$ python -q
>>> import numpy as np
>>> np.set_printoptions(precision=2, suppress=True, linewidth=140)
>>> data = np.load("data.npy")
>>> data
array([[-12,   1,   3,   0,   0],
       [  2,  37,   0,   0,   3],
       [  3,   3,  20,   3,   1],
       [  0,   3,   0, -44,   2],
       [  3,   1,   2,   1,  42]])
>>> vals, V = np.linalg.eig(data)
>>> vals
array([-12.3 , -44.02,  20.19,  42.85,  36.28])
>>> print(np.sort(np.linalg.eigvals(data.T)))
[-44.02 -12.3   20.19  36.28  42.85]
>>> np.sort(np.linalg.eigvals(data @ data))
array([ 151.27,  407.62, 1316.51, 1835.8 , 1937.81])
>>> np.sort(np.linalg.eigvals(np.linalg.inv(data)))
array([-0.08, -0.02,  0.02,  0.03,  0.05])
>>> O, V = np.linalg.qr(data[:, :1])[0], np.linalg.qr(data[:, 1:])[0]
>>> sv = np.linalg.svd(O.T @ V, compute_uv=False)
>>> np.round(np.linalg.norm(O @ O.T - V @ V.T, 2), 2)
np.float64(1.0)
>>> (sv > 0.9).sum()
np.int64(0)
>>> sv
array([0.29])
>>> w1 = np.array([[-2, -2, -2], [0, 1, 1], [-3, 3, -1], [-3, 3, 3], [0, -3, -2]])
>>> coef = np.array([6, 8, 4])
>>> hid = np.maximum(data @ w1 + coef, 0)
>>> hid
array([[ 21,  42,  26],
       [  2,  32,  31],
       [  0,  71,   0],
       [138,   0,   0],
       [  0,   0,   0]])
>>> (hid > 0).mean(axis=0)
array([0.6, 0.6, 0.4])
>>> np.linalg.matrix_rank(hid)
np.int64(3)
>>> Z = np.array([[0, 2, 2], [0, 3, 0], [1, 0, 1]])
>>> w1 @ Z
array([[ -2, -10,  -6],
       [  1,   3,   1],
       [ -1,   3,  -7],
       [  3,   3,  -3],
       [ -2,  -9,  -2]])
>>> hid @ Z
array([[ 26, 168,  68],
       [ 31, 100,  35],
       [  0, 213,   0],
       [  0, 276, 276],
       [  0,   0,   0]])
>>> W0 = np.load("run0.npy")
>>> print(W0)
[[ 0.76 -0.33 -0.14 -0.24 -0.14 -0.24 -0.24 -0.14 -0.14 -0.24]
 [-0.33  0.53 -0.2  -0.33 -0.2  -0.33 -0.33 -0.2  -0.2  -0.33]
 [-0.14 -0.2   0.91 -0.14 -0.09 -0.14 -0.14 -0.09 -0.09 -0.14]
 [-0.24 -0.33 -0.14  0.76 -0.14 -0.24 -0.24 -0.14 -0.14 -0.24]
 [-0.14 -0.2  -0.09 -0.14  0.91 -0.14 -0.14 -0.09 -0.09 -0.14]
 [-0.24 -0.33 -0.14 -0.24 -0.14  0.76 -0.24 -0.14 -0.14 -0.24]
 [-0.24 -0.33 -0.14 -0.24 -0.14 -0.24  0.76 -0.14 -0.14 -0.24]
 [-0.14 -0.2  -0.09 -0.14 -0.09 -0.14 -0.14  0.91 -0.09 -0.14]
 [-0.14 -0.2  -0.09 -0.14 -0.09 -0.14 -0.14 -0.09  0.91 -0.14]
 [-0.24 -0.33 -0.14 -0.24 -0.14 -0.24 -0.24 -0.14 -0.14  0.76]]
>>> vec = np.array([1, -3, -1, 0, 2, -1, -3, 0, 0, 1])
>>> np.linalg.inv(W0)
array([[ 0.76, -0.33, -0.14, -0.24, -0.14, -0.24, -0.24, -0.14, -0.14, -0.24],
       [-0.33,  0.53, -0.2 , -0.33, -0.2 , -0.33, -0.33, -0.2 , -0.2 , -0.33],
       [-0.14, -0.2 ,  0.91, -0.14, -0.09, -0.14, -0.14, -0.09, -0.09, -0.14],
       [-0.24, -0.33, -0.14,  0.76, -0.14, -0.24, -0.24, -0.14, -0.14, -0.24],
       [-0.14, -0.2 , -0.09, -0.14,  0.91, -0.14, -0.14, -0.09, -0.09, -0.14],
       [-0.24, -0.33, -0.14, -0.24, -0.14,  0.76, -0.24, -0.14, -0.14, -0.24],
       [-0.24, -0.33, -0.14, -0.24, -0.14, -0.24,  0.76, -0.14, -0.14, -0.24],
       [-0.14, -0.2 , -0.09, -0.14, -0.09, -0.14, -0.14,  0.91, -0.09, -0.14],
       [-0.14, -0.2 , -0.09, -0.14, -0.09, -0.14, -0.14, -0.09,  0.91, -0.14],
       [-0.24, -0.33, -0.14, -0.24, -0.14, -0.24, -0.24, -0.14, -0.14,  0.76]])
>>> [p for p in range(1, 25) if np.allclose(np.linalg.matrix_power(W0, p), np.eye(10))]
[2, 4, 6, 8, 10, 12, 14, 16, 18, 20, 22, 24]
>>> round(float(np.linalg.norm(vec)), 2), np.round(np.linalg.norm(W0 @ vec), 2)
(5.1, np.float64(5.1))
>>> np.round(W0.T @ (W0 @ vec), 2) + 0
array([ 1., -3., -1.,  0.,  2., -1., -3.,  0.,  0.,  1.])
>>> np.round(W0 @ W0.T, 2) + 0
array([[1., 0., 0., 0., 0., 0., 0., 0., 0., 0.],
       [0., 1., 0., 0., 0., 0., 0., 0., 0., 0.],
       [0., 0., 1., 0., 0., 0., 0., 0., 0., 0.],
       [0., 0., 0., 1., 0., 0., 0., 0., 0., 0.],
       [0., 0., 0., 0., 1., 0., 0., 0., 0., 0.],
       [0., 0., 0., 0., 0., 1., 0., 0., 0., 0.],
       [0., 0., 0., 0., 0., 0., 1., 0., 0., 0.],
       [0., 0., 0., 0., 0., 0., 0., 1., 0., 0.],
       [0., 0., 0., 0., 0., 0., 0., 0., 1., 0.],
       [0., 0., 0., 0., 0., 0., 0., 0., 0., 1.]])
>>> np.linalg.svd(W0, compute_uv=False)
array([1., 1., 1., 1., 1., 1., 1., 1., 1., 1.])
>>> np.linalg.norm(W0, axis=0)
array([1., 1., 1., 1., 1., 1., 1., 1., 1., 1.])
>>> np.linalg.pinv(W0)
array([[ 0.76, -0.33, -0.14, -0.24, -0.14, -0.24, -0.24, -0.14, -0.14, -0.24],
       [-0.33,  0.53, -0.2 , -0.33, -0.2 , -0.33, -0.33, -0.2 , -0.2 , -0.33],
       [-0.14, -0.2 ,  0.91, -0.14, -0.09, -0.14, -0.14, -0.09, -0.09, -0.14],
       [-0.24, -0.33, -0.14,  0.76, -0.14, -0.24, -0.24, -0.14, -0.14, -0.24],
       [-0.14, -0.2 , -0.09, -0.14,  0.91, -0.14, -0.14, -0.09, -0.09, -0.14],
       [-0.24, -0.33, -0.14, -0.24, -0.14,  0.76, -0.24, -0.14, -0.14, -0.24],
       [-0.24, -0.33, -0.14, -0.24, -0.14, -0.24,  0.76, -0.14, -0.14, -0.24],
       [-0.14, -0.2 , -0.09, -0.14, -0.09, -0.14, -0.14,  0.91, -0.09, -0.14],
       [-0.14, -0.2 , -0.09, -0.14, -0.09, -0.14, -0.14, -0.09,  0.91, -0.14],
       [-0.24, -0.33, -0.14, -0.24, -0.14, -0.24, -0.24, -0.14, -0.14,  0.76]])
>>> print(np.round(W0.T @ W0, 2) + 0)
[[1. 0. 0. 0. 0. 0. 0. 0. 0. 0.]
 [0. 1. 0. 0. 0. 0. 0. 0. 0. 0.]
 [0. 0. 1. 0. 0. 0. 0. 0. 0. 0.]
 [0. 0. 0. 1. 0. 0. 0. 0. 0. 0.]
 [0. 0. 0. 0. 1. 0. 0. 0. 0. 0.]
 [0. 0. 0. 0. 0. 1. 0. 0. 0. 0.]
 [0. 0. 0. 0. 0. 0. 1. 0. 0. 0.]
 [0. 0. 0. 0. 0. 0. 0. 1. 0. 0.]
 [0. 0. 0. 0. 0. 0. 0. 0. 1. 0.]
 [0. 0. 0. 0. 0. 0. 0. 0. 0. 1.]]
>>> round(W0[:, 0] @ W0[:, 8], 2)
np.float64(0.0)
>>> vec = np.array([2, 0, 1, 2, 0, 0, 1, 2, 2, 0])
>>> y = W0 @ vec
>>> coef, lr = np.zeros(10), 1 / np.linalg.norm(W0, 2) ** 2
>>> for i in range(200):
...     coef -= lr * W0.T @ (W0 @ coef - y)
...     if i % 50 == 0: print(i, round(np.linalg.norm(W0 @ coef - y), 2))
... 
0 0.0
50 0.0
100 0.0
150 0.0
>>> np.round(np.linalg.cond(W0), 2)
np.float64(1.0)
>>> rng = np.random.default_rng(54213)
>>> out = W0 + rng.integers(-2, 3, (10, 1)) @ rng.integers(-2, 3, (1, 10))
>>> out
array([[-3.24,  3.67, -4.14,  3.76, -4.14,  1.76, -4.24, -4.14,  3.86, -2.24],
       [ 1.67, -1.47,  1.8 , -2.33,  1.8 , -1.33,  1.67,  1.8 , -2.2 ,  0.67],
       [ 3.86, -4.2 ,  4.91, -4.14,  3.91, -2.14,  3.86,  3.91, -4.09,  1.86],
       [-4.24,  3.67, -4.14,  4.76, -4.14,  1.76, -4.24, -4.14,  3.86, -2.24],
       [-4.14,  3.8 , -4.09,  3.86, -3.09,  1.86, -4.14, -4.09,  3.91, -2.14],
       [-4.24,  3.67, -4.14,  3.76, -4.14,  2.76, -4.24, -4.14,  3.86, -2.24],
       [-4.24,  3.67, -4.14,  3.76, -4.14,  1.76, -3.24, -4.14,  3.86, -2.24],
       [-4.14,  3.8 , -4.09,  3.86, -4.09,  1.86, -4.14, -3.09,  3.91, -2.14],
       [ 1.86, -2.2 ,  1.91, -2.14,  1.91, -1.14,  1.86,  1.91, -1.09,  0.86],
       [ 3.76, -4.33,  3.86, -4.24,  3.86, -2.24,  3.76,  3.86, -4.14,  2.76]])
>>> np.round(np.linalg.svd(out - W0, compute_uv=False), 2) + 0
array([34.,  0.,  0.,  0.,  0.,  0.,  0.,  0.,  0.,  0.])
>>> np.abs(out - W0).sum(axis=1)
array([36., 18., 36., 36., 36., 36., 36., 36., 18., 36.])
